$ ipython --no-banner

In [1]: import numpy as np

In [2]: np.set_printoptions(precision=3, suppress=True, linewidth=120)

In [3]: def tidy(a):
   ...:     return np.round(a, 3) + 0
   ...: 

In [4]: W2 = np.array([[3, -2, 0], [1, 1, -3], [-3, -3, 0]])

In [5]: E = np.repeat(W2, 30 // 3, axis=0)

In [6]: rng = np.random.default_rng(335970)

In [7]: E = E + 0.1 * rng.normal(size=E.shape)

In [8]: tidy(E)
Out[8]: 
array([[ 3.17 , -2.013, -0.007],
       [ 3.08 , -1.961,  0.049],
       [ 2.977, -2.159, -0.109],
       [ 2.978, -2.04 , -0.071],
       [ 3.01 , -2.04 , -0.003],
       [ 3.043, -1.996, -0.097],
       [ 2.956, -2.098,  0.   ],
       [ 2.908, -2.013, -0.056],
       [ 3.08 , -2.076,  0.049],
       [ 3.003, -1.985, -0.002],
       [ 1.033,  1.097, -2.973],
       [ 0.971,  1.005, -3.006],
       [ 1.153,  1.036, -3.018],
       [ 0.927,  0.923, -2.968],
       [ 0.882,  1.017, -3.045],
       [ 1.051,  0.915, -3.006],
       [ 1.024,  0.949, -2.723],
       [ 0.923,  0.933, -3.04 ],
       [ 0.932,  0.966, -2.995],
       [ 0.984,  0.951, -2.912],
       [-3.283, -2.987, -0.043],
       [-2.955, -3.084, -0.145],
       [-3.06 , -3.07 , -0.145],
       [-3.034, -2.943,  0.125],
       [-2.934, -3.112, -0.047],
       [-3.103, -3.064,  0.075],
       [-3.259, -3.073, -0.019],
       [-3.12 , -2.967, -0.094],
       [-3.068, -2.979,  0.226],
       [-3.058, -2.934,  0.   ]])

In [9]: Xs = E - E.mean(axis=0)

In [10]: U, sv, Vt = np.linalg.svd(Xs, full_matrices=False)

In [11]: np.searchsorted(np.cumsum(sv ** 2) / (sv ** 2).sum(), 0.9) + 1
Out[11]: np.int64(2)

In [12]: tidy(np.abs(Vt[-1]))
Out[12]: array([0.104, 0.658, 0.746])

In [13]: tidy(Xs.mean(axis=0))
Out[13]: array([0., 0., 0.])

In [14]: np.linalg.matrix_rank(Xs)
Out[14]: np.int64(3)

In [15]: W1 = np.array([[0, -1, 0, 2, -2], [-3, 2, 3, -1, 3], [-2, 2, 1, -2, 1]])

In [16]: beta = np.array([1, 2, -5, -7, 4])

In [17]: act = np.maximum(E @ W1 + beta, 0)

In [18]: tidy((act > 0).mean(axis=0))
Out[18]: array([1.   , 0.   , 0.   , 0.4  , 0.667])

In [19]: W2 = np.array([[-9, 9], [7, -8], [0, -1], [-2, 5], [-3, 0]])

In [20]: W1 @ W2
Out[20]: 
array([[ -5,  18],
       [ 34, -51],
       [ 33, -45]])

In [21]: A = np.array([[-0.4, 1.5, 1.2, 1.1],
    ...:     [1.1, 0.9, -0.8, 1.5],
    ...:     [0.1, 0.8, 1.7, 0.1],
    ...:     [0.1, 1.4, -2.3, 0.0],
    ...:     [-1.0, 2.6, -0.8, 0.6],
    ...:     [0.0, 5.5, -4.0, -1.5],
    ...:     [1.6, 0.8, 0.0, -1.3],
    ...:     [-0.1, 0.5, 1.9, 0.8],
    ...:     [2.4, 0.5, -1.7, 0.9],
    ...:     [0.1, -0.8, -1.3, 1.2],
    ...:     [-1.2, 2.8, 0.2, 1.4],
    ...:     [-0.5, 0.5, -0.1, 0.2]])

In [22]: q, r_ = np.linalg.qr(A)

In [23]: tidy(q.T @ q)
Out[23]: 
array([[1., 0., 0., 0.],
       [0., 1., 0., 0.],
       [0., 0., 1., 0.],
       [0., 0., 0., 1.]])

In [24]: tidy(q @ r_)
Out[24]: 
array([[-0.4,  1.5,  1.2,  1.1],
       [ 1.1,  0.9, -0.8,  1.5],
       [ 0.1,  0.8,  1.7,  0.1],
       [ 0.1,  1.4, -2.3,  0. ],
       [-1. ,  2.6, -0.8,  0.6],
       [ 0. ,  5.5, -4. , -1.5],
       [ 1.6,  0.8,  0. , -1.3],
       [-0.1,  0.5,  1.9,  0.8],
       [ 2.4,  0.5, -1.7,  0.9],
       [ 0.1, -0.8, -1.3,  1.2],
       [-1.2,  2.8,  0.2,  1.4],
       [-0.5,  0.5, -0.1,  0.2]])

In [25]: tidy(r_)
Out[25]: 
array([[ 3.524, -0.922, -1.478, -0.295],
       [ 0.   , -7.19 ,  3.418,  0.141],
       [ 0.   ,  0.   , -4.612, -0.777],
       [ 0.   ,  0.   ,  0.   ,  3.457]])

In [26]: tidy(np.trace(q @ q.T))
Out[26]: np.float64(4.0)

In [27]: lab = rng.permutation(4)

In [28]: lab
Out[28]: array([1, 0, 3, 2])

In [29]: out = r_[lab][:, lab]

In [30]: np.allclose(out, r_)
Out[30]: False

In [31]: tidy(np.sort(np.abs(np.linalg.eigvals(out))))
Out[31]: array([3.457, 3.524, 4.612, 7.19 ])

In [32]: Xs = A - A.mean(axis=0)

In [33]: V = np.linalg.svd(Xs)[2][:1]

In [34]: out = Xs - Xs @ V.T @ V

In [35]: tidy(np.diag(V.T @ V))
Out[35]: array([0.   , 0.42 , 0.508, 0.072])

In [36]: tidy(np.linalg.norm(out) / np.linalg.norm(Xs))
Out[36]: np.float64(0.65)

In [37]: x = np.array([7, 3, 4, 6])

In [38]: target = A @ x

In [39]: tidy(np.linalg.solve(A.T @ A, A.T @ target))
Out[39]: array([7., 3., 4., 6.])

In [40]: tidy(np.linalg.lstsq(A, target)[0])
Out[40]: array([7., 3., 4., 6.])

In [41]: tidy(np.linalg.pinv(A) @ A)
Out[41]: 
array([[1., 0., 0., 0.],
       [0., 1., 0., 0.],
       [0., 0., 1., 0.],
       [0., 0., 0., 1.]])

In [42]: tidy(target)
Out[42]: array([13.1, 16.2, 10.5, -4.3,  1.2, -8.5,  5.8, 13.2, 16.9,  0.3,  9.2, -1.2])

In [43]: target = target + 0.05 * rng.normal(size=12)

In [44]: tidy(target)
Out[44]: array([13.198, 16.186, 10.498, -4.375,  1.14 , -8.565,  5.729, 13.262, 16.896,  0.249,  9.225, -1.196])

In [45]: beta, *_ = np.linalg.lstsq(A, target)

In [46]: tidy(beta)
Out[46]: array([6.998, 3.002, 4.022, 6.012])

In [47]: tidy(np.linalg.norm(target - A @ beta))
Out[47]: np.float64(0.121)

In [48]: W2 = np.sign(np.array([[4, 0, 5], [2, 0, 3], [2, 2, 0]]))

In [49]: out = (np.tril(W2, -1) + np.eye(3)) @ (np.triu(W2, 1) + np.eye(3))

In [50]: ev = np.array([1, 2, 0])

In [51]: F = np.rint(out * ev @ np.linalg.inv(out)) + 0

In [52]: F
Out[52]: 
array([[ 1.,  1., -1.],
       [-1.,  5., -3.],
       [-1.,  5., -3.]])

In [53]: out = np.array([[1, -1, -3], [1, 1, 2]])

In [54]: W2 = np.kron(out, F)

In [55]: W2
Out[55]: 
array([[  1.,   1.,  -1.,  -1.,  -1.,   1.,  -3.,  -3.,   3.],
       [ -1.,   5.,  -3.,   1.,  -5.,   3.,   3., -15.,   9.],
       [ -1.,   5.,  -3.,   1.,  -5.,   3.,   3., -15.,   9.],
       [  1.,   1.,  -1.,   1.,   1.,  -1.,   2.,   2.,  -2.],
       [ -1.,   5.,  -3.,  -1.,   5.,  -3.,  -2.,  10.,  -6.],
       [ -1.,   5.,  -3.,  -1.,   5.,  -3.,  -2.,  10.,  -6.]])

In [56]: tidy(np.linalg.norm(W2, 2)), tidy(np.linalg.norm(out, 2) * np.linalg.norm(F, 2))
Out[56]: (np.float64(32.733), np.float64(32.733))

In [57]: x = np.array([0, -2, -2])

In [58]: F @ np.eye(3)[1]
Out[58]: array([1., 5., 5.])

In [59]: F * x
Out[59]: 
array([[  0.,  -2.,   2.],
       [ -0., -10.,   6.],
       [ -0., -10.,   6.]])

In [60]: F @ (2 * x)
Out[60]: array([ 0., -8., -8.])

In [61]: np.unique(F.round(6), axis=0).shape
Out[61]: (2, 3)

In [62]: tidy(F @ np.linalg.pinv(F) @ F)
Out[62]: 
array([[ 1.,  1., -1.],
       [-1.,  5., -3.],
       [-1.,  5., -3.]])

In [63]: try:
    ...:     np.linalg.inv(F)
    ...: except np.linalg.LinAlgError as e:
    ...:     print(e)
    ...: 
Singular matrix

In [64]: q, _ = np.linalg.qr(np.array([[-1.3, 1.3, -0.3],
    ...:     [-0.1, -0.1, -0.1],
    ...:     [-0.7, 1.2, 0.8],
    ...:     [-0.4, -0.2, 0.8]]))

In [65]: J = q @ q.T

In [66]: tidy(J)
Out[66]: 
array([[ 0.98 ,  0.136,  0.03 , -0.02 ],
       [ 0.136,  0.085, -0.201,  0.138],
       [ 0.03 , -0.201,  0.956,  0.03 ],
       [-0.02 ,  0.138,  0.03 ,  0.979]])

In [67]: x = np.array([1, 1, 2, 3])

In [68]: tidy(np.linalg.eigvalsh(2 * J - np.eye(4)))
Out[68]: array([-1.,  1.,  1.,  1.])

In [69]: tidy(np.eye(4) - J)
Out[69]: 
array([[ 0.02 , -0.136, -0.03 ,  0.02 ],
       [-0.136,  0.915,  0.201, -0.138],
       [-0.03 ,  0.201,  0.044, -0.03 ],
       [ 0.02 , -0.138, -0.03 ,  0.021]])

In [70]: tidy((x - J @ x) @ (J @ x))
Out[70]: np.float64(0.0)

In [71]: data = np.load("dump.npy")

In [72]: data
Out[72]: 
array([[-6.,  0.,  0.,  0.],
       [ 0.,  2., -1.,  0.],
       [ 0., -3., -3.,  2.],
       [ 0.,  0., -1., -2.]])

In [73]: out = data[0, 0] * data[1:] - np.outer(data[1:, 0], data[0])

In [74]: out
Out[74]: 
array([[  0., -12.,   6.,  -0.],
       [  0.,  18.,  18., -12.],
       [  0.,  -0.,   6.,  12.]])

In [75]: data[:, 0] / data[0, 0]
Out[75]: array([ 1., -0., -0., -0.])

In [76]: np.flatnonzero(~out.round(6).any(axis=1))
Out[76]: array([], dtype=int64)

In [77]: out @ out
Traceback (most recent call last):
  Cell In[77], line 1
    out @ out
ValueError: matmul: Input operand 1 has a mismatch in its core dimension 0, with gufunc signature (n?,k),(k,m?)->(n?,m?) (size 3 is different from 4)


In [78]: cov = out.T @ out

In [79]: np.trace(cov), (out ** 2).sum()
Out[79]: (np.float64(1152.0), np.float64(1152.0))

In [80]: np.diag(cov)
Out[80]: array([  0., 468., 396., 288.])

In [81]: (out @ out.T).shape
Out[81]: (3, 3)

In [82]: tidy(np.linalg.eigvalsh(cov)[::-1])
Out[82]: array([813.233, 199.767, 139.   ,   0.   ])
